$ python3 -q
>>> import numpy as np
>>> from numpy import linalg as LA
>>> np.set_printoptions(suppress=True, linewidth=100)
>>> arr = np.loadtxt("case12.csv", delimiter=",")
>>> arr.round(3)
array([[-0.5  ,  0.   ,  0.   ,  0.   ,  0.   ,  0.   ,  0.   ,  0.866],
       [ 0.   ,  1.   ,  0.   ,  0.   ,  0.   ,  0.   ,  0.   ,  0.   ],
       [ 0.   ,  0.   ,  1.   ,  0.   ,  0.   ,  0.   ,  0.   ,  0.   ],
       [ 0.   ,  0.   ,  0.   ,  1.   ,  0.   ,  0.   ,  0.   ,  0.   ],
       [ 0.   ,  0.   ,  0.   ,  0.   ,  1.   ,  0.   ,  0.   ,  0.   ],
       [ 0.   ,  0.   ,  0.   ,  0.   ,  0.   ,  1.   ,  0.   ,  0.   ],
       [ 0.   ,  0.   ,  0.   ,  0.   ,  0.   ,  0.   ,  1.   ,  0.   ],
       [-0.866,  0.   ,  0.   ,  0.   ,  0.   ,  0.   ,  0.   , -0.5  ]])
>>> (arr != 0).astype(int)
array([[1, 0, 0, 0, 0, 0, 0, 1],
       [0, 1, 0, 0, 0, 0, 0, 0],
       [0, 0, 1, 0, 0, 0, 0, 0],
       [0, 0, 0, 1, 0, 0, 0, 0],
       [0, 0, 0, 0, 1, 0, 0, 0],
       [0, 0, 0, 0, 0, 1, 0, 0],
       [0, 0, 0, 0, 0, 0, 1, 0],
       [1, 0, 0, 0, 0, 0, 0, 1]])
>>> print(np.flatnonzero(LA.matrix_power((arr != 0) + (arr.T != 0) + np.eye(8), 8)[0]))
[0 7]
>>> np.round(arr @ arr, 3)
array([[-0.5  ,  0.   ,  0.   ,  0.   ,  0.   ,  0.   ,  0.   , -0.866],
       [ 0.   ,  1.   ,  0.   ,  0.   ,  0.   ,  0.   ,  0.   ,  0.   ],
       [ 0.   ,  0.   ,  1.   ,  0.   ,  0.   ,  0.   ,  0.   ,  0.   ],
       [ 0.   ,  0.   ,  0.   ,  1.   ,  0.   ,  0.   ,  0.   ,  0.   ],
       [ 0.   ,  0.   ,  0.   ,  0.   ,  1.   ,  0.   ,  0.   ,  0.   ],
       [ 0.   ,  0.   ,  0.   ,  0.   ,  0.   ,  1.   ,  0.   ,  0.   ],
       [ 0.   ,  0.   ,  0.   ,  0.   ,  0.   ,  0.   ,  1.   ,  0.   ],
       [ 0.866,  0.   ,  0.   ,  0.   ,  0.   ,  0.   ,  0.   , -0.5  ]])
>>> print((LA.matrix_power((arr != 0) + (arr.T != 0) + np.eye(8), 8) > 0).astype(int))
[[1 0 0 0 0 0 0 1]
 [0 1 0 0 0 0 0 0]
 [0 0 1 0 0 0 0 0]
 [0 0 0 1 0 0 0 0]
 [0 0 0 0 1 0 0 0]
 [0 0 0 0 0 1 0 0]
 [0 0 0 0 0 0 1 0]
 [1 0 0 0 0 0 0 1]]
>>> print(np.round(arr @ arr.T, 3) + 0)
[[1. 0. 0. 0. 0. 0. 0. 0.]
 [0. 1. 0. 0. 0. 0. 0. 0.]
 [0. 0. 1. 0. 0. 0. 0. 0.]
 [0. 0. 0. 1. 0. 0. 0. 0.]
 [0. 0. 0. 0. 1. 0. 0. 0.]
 [0. 0. 0. 0. 0. 1. 0. 0.]
 [0. 0. 0. 0. 0. 0. 1. 0.]
 [0. 0. 0. 0. 0. 0. 0. 1.]]
>>> arr[:, 6] @ arr[:, 2]
np.float64(0.0)
>>> vec = np.array([2, 3, 0, 3, 1, 0, 1, 3])
>>> target = arr @ vec
>>> beta, lr = np.zeros(8), 1 / LA.norm(arr, 2) ** 2
>>> for i in range(8):
...     beta -= lr * arr.T @ (arr @ beta - target)
...     if i % 2 == 0: print(i, round(LA.norm(arr @ beta - target), 3))
... 
0 0.0
2 0.0
4 0.0
6 0.0
>>> beta
array([2., 3., 0., 3., 1., 0., 1., 3.])
>>> round(LA.cond(arr), 3)
np.float64(1.0)
>>> blk = np.stack([arr, -3 * arr, arr[::-1]])
>>> np.round(blk.sum(axis=0), 3)
array([[ 0.134,  0.   ,  0.   ,  0.   ,  0.   ,  0.   ,  0.   , -2.232],
       [ 0.   , -2.   ,  0.   ,  0.   ,  0.   ,  0.   ,  1.   ,  0.   ],
       [ 0.   ,  0.   , -2.   ,  0.   ,  0.   ,  1.   ,  0.   ,  0.   ],
       [ 0.   ,  0.   ,  0.   , -2.   ,  1.   ,  0.   ,  0.   ,  0.   ],
       [ 0.   ,  0.   ,  0.   ,  1.   , -2.   ,  0.   ,  0.   ,  0.   ],
       [ 0.   ,  0.   ,  1.   ,  0.   ,  0.   , -2.   ,  0.   ,  0.   ],
       [ 0.   ,  1.   ,  0.   ,  0.   ,  0.   ,  0.   , -2.   ,  0.   ],
       [ 1.232,  0.   ,  0.   ,  0.   ,  0.   ,  0.   ,  0.   ,  1.866]])
>>> LA.matrix_rank(blk.reshape(3, -1))
np.int64(2)
>>> (blk @ arr.T).shape
(3, 8, 8)
>>> blk.shape
(3, 8, 8)
>>> vec = np.array([0, 2, 0, -2, -3, 2, -3, 3])
>>> np.round(LA.inv(arr), 3)
array([[-0.5  , -0.   , -0.   , -0.   , -0.   , -0.   , -0.   , -0.866],
       [ 0.   ,  1.   ,  0.   ,  0.   ,  0.   ,  0.   ,  0.   ,  0.   ],
       [ 0.   ,  0.   ,  1.   ,  0.   ,  0.   ,  0.   ,  0.   ,  0.   ],
       [ 0.   ,  0.   ,  0.   ,  1.   ,  0.   ,  0.   ,  0.   ,  0.   ],
       [ 0.   ,  0.   ,  0.   ,  0.   ,  1.   ,  0.   ,  0.   ,  0.   ],
       [ 0.   ,  0.   ,  0.   ,  0.   ,  0.   ,  1.   ,  0.   ,  0.   ],
       [ 0.   ,  0.   ,  0.   ,  0.   ,  0.   ,  0.   ,  1.   ,  0.   ],
       [ 0.866,  0.   ,  0.   ,  0.   ,  0.   ,  0.   ,  0.   , -0.5  ]])
>>> print(np.round(arr.T @ (arr @ vec), 3) + 0)
[ 0.  2.  0. -2. -3.  2. -3.  3.]
>>> round(LA.norm(vec), 3), np.round(LA.norm(arr @ vec), 3)
(np.float64(6.245), np.float64(6.245))
>>> 8 - LA.matrix_rank(arr - np.eye(8), tol=1e-8)
np.int64(6)
>>> np.round(np.sort(np.abs(np.degrees(np.angle(LA.eigvals(arr))))), 3)
array([  0.,   0.,   0.,   0.,   0.,   0., 120., 120.])
>>> u = np.array([3, 5, 1, 0, 4, 4, 0]) + 0.5
>>> A = np.outer(u, u) / (u @ u)
>>> A.round(3)
array([[0.143, 0.224, 0.061, 0.02 , 0.184, 0.184, 0.02 ],
       [0.224, 0.353, 0.096, 0.032, 0.289, 0.289, 0.032],
       [0.061, 0.096, 0.026, 0.009, 0.079, 0.079, 0.009],
       [0.02 , 0.032, 0.009, 0.003, 0.026, 0.026, 0.003],
       [0.184, 0.289, 0.079, 0.026, 0.236, 0.236, 0.026],
       [0.184, 0.289, 0.079, 0.026, 0.236, 0.236, 0.026],
       [0.02 , 0.032, 0.009, 0.003, 0.026, 0.026, 0.003]])
>>> Uu, sigma, vt = LA.svd(A)
>>> vecs = vt[:(sigma > 1e-8).sum()]
>>> rng = np.random.default_rng(485)
>>> vec = A[3] + 5 * A[0] + rng.integers(2) * np.eye(7)[0]
>>> vec.round(3)
array([1.735, 1.155, 0.315, 0.105, 0.945, 0.945, 0.105])
>>> np.round(np.diag(vecs.T @ vecs), 3)
array([0.143, 0.353, 0.026, 0.003, 0.236, 0.236, 0.003])
>>> print(np.allclose(vecs.T @ vecs @ vec, vec))
False
>>> round(LA.norm(vec - vecs.T @ vecs @ vec), 3)
np.float64(0.926)
>>> print([round(float(x), 3) for x in LA.svd(A, compute_uv=False)[:3]])
[1.0, 0.0, 0.0]
>>> LA.cond(A) > 100
np.True_
>>> Uu, sigma, vt = LA.svd(A)
>>> np.argmax(sigma[:-1] / (sigma[1:] + 1e-6)) + 1
np.int64(1)
>>> other = Uu[:, :1] @ np.diag(sigma[:1]) @ vt[:1]
>>> LA.matrix_rank(A, rtol=0.05)
np.int64(1)
>>> round(LA.norm(A - other) / LA.norm(A), 3)
np.float64(0.0)
>>> LA.matrix_rank(other)
np.int64(1)
>>> round(LA.norm(A - other, 2), 3), round(float(sigma[1]), 3)
(np.float64(0.0), 0.0)
>>> ev, vecs = LA.eigh(A)
>>> ev.round(3) + 0
array([0., 0., 0., 0., 0., 0., 1.])
>>> np.abs(vecs[:, -1]).round(6).argmax()
np.int64(1)
>>> np.round(LA.eigvalsh(A @ A), 3) + 0
array([0., 0., 0., 0., 0., 0., 1.])
>>> print(round(ev.sum(), 3), np.trace(A))
1.0 1.0
>>> (ev > 1e-8).sum(), (ev < -1e-8).sum()
(np.int64(1), np.int64(0))
>>> np.round(vecs.T @ vecs, 3) + 0
array([[1., 0., 0., 0., 0., 0., 0.],
       [0., 1., 0., 0., 0., 0., 0.],
       [0., 0., 1., 0., 0., 0., 0.],
       [0., 0., 0., 1., 0., 0., 0.],
       [0., 0., 0., 0., 1., 0., 0.],
       [0., 0., 0., 0., 0., 1., 0.],
       [0., 0., 0., 0., 0., 0., 1.]])
>>> W0 = np.array([[-0.9, -2.8, 0.6, -1.0, -2.4],
...     [0.0, -1.0, -0.4, -0.2, 0.0],
...     [-0.6, 0.3, 1.1, -2.2, -0.4],
...     [0.7, 1.3, -1.3, -0.5, -1.8],
...     [0.1, -0.2, 0.2, -0.4, 0.0]])
>>> W0[0] = W0[1] + 0.05 * rng.normal(size=5)
>>> W0.round(3)
array([[ 0.004, -0.96 , -0.388, -0.18 ,  0.011],
       [ 0.   , -1.   , -0.4  , -0.2  ,  0.   ],
       [-0.6  ,  0.3  ,  1.1  , -2.2  , -0.4  ],
       [ 0.7  ,  1.3  , -1.3  , -0.5  , -1.8  ],
       [ 0.1  , -0.2  ,  0.2  , -0.4  ,  0.   ]])
>>> lab = rng.permutation(5)
>>> lab
array([3, 2, 1, 4, 0])
>>> other = W0[lab][:, lab]
>>> other.round(3)
array([[-0.5  , -1.3  ,  1.3  , -1.8  ,  0.7  ],
       [-2.2  ,  1.1  ,  0.3  , -0.4  , -0.6  ],
       [-0.2  , -0.4  , -1.   ,  0.   ,  0.   ],
       [-0.4  ,  0.2  , -0.2  ,  0.   ,  0.1  ],
       [-0.18 , -0.388, -0.96 ,  0.011,  0.004]])
>>> lab = rng.permutation(8)
>>> other = arr[:, lab] * rng.choice([-1, 1], 8)
>>> other.round(3)
array([[ 0.   ,  0.5  ,  0.866,  0.   ,  0.   , -0.   ,  0.   ,  0.   ],
       [ 1.   , -0.   ,  0.   ,  0.   ,  0.   , -0.   ,  0.   ,  0.   ],
       [ 0.   , -0.   ,  0.   ,  1.   ,  0.   , -0.   ,  0.   ,  0.   ],
       [ 0.   , -0.   ,  0.   ,  0.   ,  0.   , -0.   ,  1.   ,  0.   ],
       [ 0.   , -0.   ,  0.   ,  0.   ,  0.   , -1.   ,  0.   ,  0.   ],
       [ 0.   , -0.   ,  0.   ,  0.   ,  0.   , -0.   ,  0.   ,  1.   ],
       [ 0.   , -0.   ,  0.   ,  0.   ,  1.   , -0.   ,  0.   ,  0.   ],
       [ 0.   ,  0.866, -0.5  ,  0.   ,  0.   , -0.   ,  0.   ,  0.   ]])
>>> Uu, _, vt = LA.svd(arr.T @ other)
>>> lab
array([1, 0, 7, 2, 6, 4, 3, 5])
